$ python3 -q
>>> import numpy as np
>>> import numpy.linalg as la
>>> np.set_printoptions(precision=3, suppress=True, linewidth=160)
>>> F = np.loadtxt("arr.csv", delimiter=",")
>>> print(F)
[[ 0.  1. -2. -3.  3. -3.  3. -3.  2. -1. -2.  3.]
 [-2. -1.  0.  0.  1.  1.  0.  0. -3. -3. -3.  1.]
 [-3.  3.  2. -2.  0.  1. -2.  3.  1.  3. -3.  1.]
 [ 0. -3.  1. -1.  3.  0.  3. -3.  1. -2. -3. -1.]
 [ 3. -2.  1.  0. -3.  1.  2.  0. -2.  2.  1. -2.]
 [-2. -3.  2.  0.  0.  2. -2. -1. -2. -1.  3. -1.]
 [ 3.  0. -2.  1.  0. -2.  1.  1.  0.  1.  1. -2.]
 [ 3. -2. -1. -2.  3.  2. -3.  3. -3.  3.  2.  0.]
 [ 2. -1. -2.  1.  1. -2. -3.  3. -1. -2.  1.  1.]
 [-3.  2. -2.  1. -3.  2. -2.  1.  2.  0.  3.  0.]
 [ 3. -2. -1.  1.  0.  1.  3. -3. -2.  1. -1. -3.]
 [ 1. -2.  3. -2. -3. -1.  0. -2. -1. -1.  1.  0.]]
>>> print(la.matrix_power(F, 4))
[[ 1299.    -4.  -288.   133.  -979. -1439.   623.   330.  -113.  -577.   177.   331.]
 [ -714.  -249.   220.   154.  -268.   999. -1411.   915.  -759.  -172.   505.    93.]
 [-2088.   -18.  1919.  -210. -1230.  2566. -1331.   -44.  -286.  1534.  1246.  -706.]
 [  896.  -667.   -19.  -161.  -242.  -255.   198.   -79.  -591.  -290.   454.   137.]
 [  406.  -407.   -24.  -466.  1409.  -231.  1096. -1200.   318.    20.  -759.   -35.]
 [ -278.  -886.   468.   427.    12.  1044. -1075.   606. -1014.  -307.   343.  -394.]
 [ 1212.   266. -1049.   -47.   792. -1635.  1777. -1066.   838.  -388.  -818.   136.]
 [ -253.  -455.   -91.   779.   310.   162.   334.  -607.   -66.  -769.  -314.  -559.]
 [  198.   428. -1088.   425.   261.  -829.    60.   146.   169.  -868.  -464.   310.]
 [ -674.  1042.  -214.   437.  -689.  -266.   -98.   492.   941.   383.   163.  -177.]
 [ 1186.  -275.  -596.  -457.  1511. -1150.  1522.  -898.   481.  -290. -1032.   271.]
 [   40.  -718.   801.  -631.   700.   654.  -408.   -86.  -718.   178.  -210.   156.]]
>>> print((F - F.T) / 2)
[[ 0.   1.5  0.5 -1.5  0.  -0.5  0.  -3.   0.   1.  -2.5  1. ]
 [-1.5  0.  -1.5  1.5  1.5  2.   0.   1.  -1.  -2.5 -0.5  1.5]
 [-0.5  1.5  0.  -1.5 -0.5 -0.5  0.   2.   1.5  2.5 -1.  -1. ]
 [ 1.5 -1.5  1.5  0.   1.5  0.   1.  -0.5  0.  -1.5 -2.   0.5]
 [ 0.  -1.5  0.5 -1.5  0.   0.5  1.  -1.5 -1.5  2.5  0.5  0.5]
 [ 0.5 -2.   0.5  0.  -0.5  0.   0.  -1.5  0.  -1.5  1.   0. ]
 [ 0.   0.   0.  -1.  -1.   0.   0.   2.   1.5  1.5 -1.  -1. ]
 [ 3.  -1.  -2.   0.5  1.5  1.5 -2.   0.  -3.   1.   2.5  1. ]
 [ 0.   1.  -1.5  0.   1.5  0.  -1.5  3.   0.  -2.   1.5  1. ]
 [-1.   2.5 -2.5  1.5 -2.5  1.5 -1.5 -1.   2.   0.   1.   0.5]
 [ 2.5  0.5  1.   2.  -0.5 -1.   1.  -2.5 -1.5 -1.   0.  -2. ]
 [-1.  -1.5  1.  -0.5 -0.5  0.   1.  -1.  -1.  -0.5  2.   0. ]]
>>> print(np.trace(F))
1.0
>>> print(np.allclose(F, F.T))
False
>>> print(np.allclose(F @ F.T, F.T @ F))
False
>>> assert F == F.T
Traceback (most recent call last):
  File "<python-input-10>", line 1, in <module>
    assert F == F.T
           ^^^^^^^^
ValueError: The truth value of an array with more than one element is ambiguous. Use a.any() or a.all()
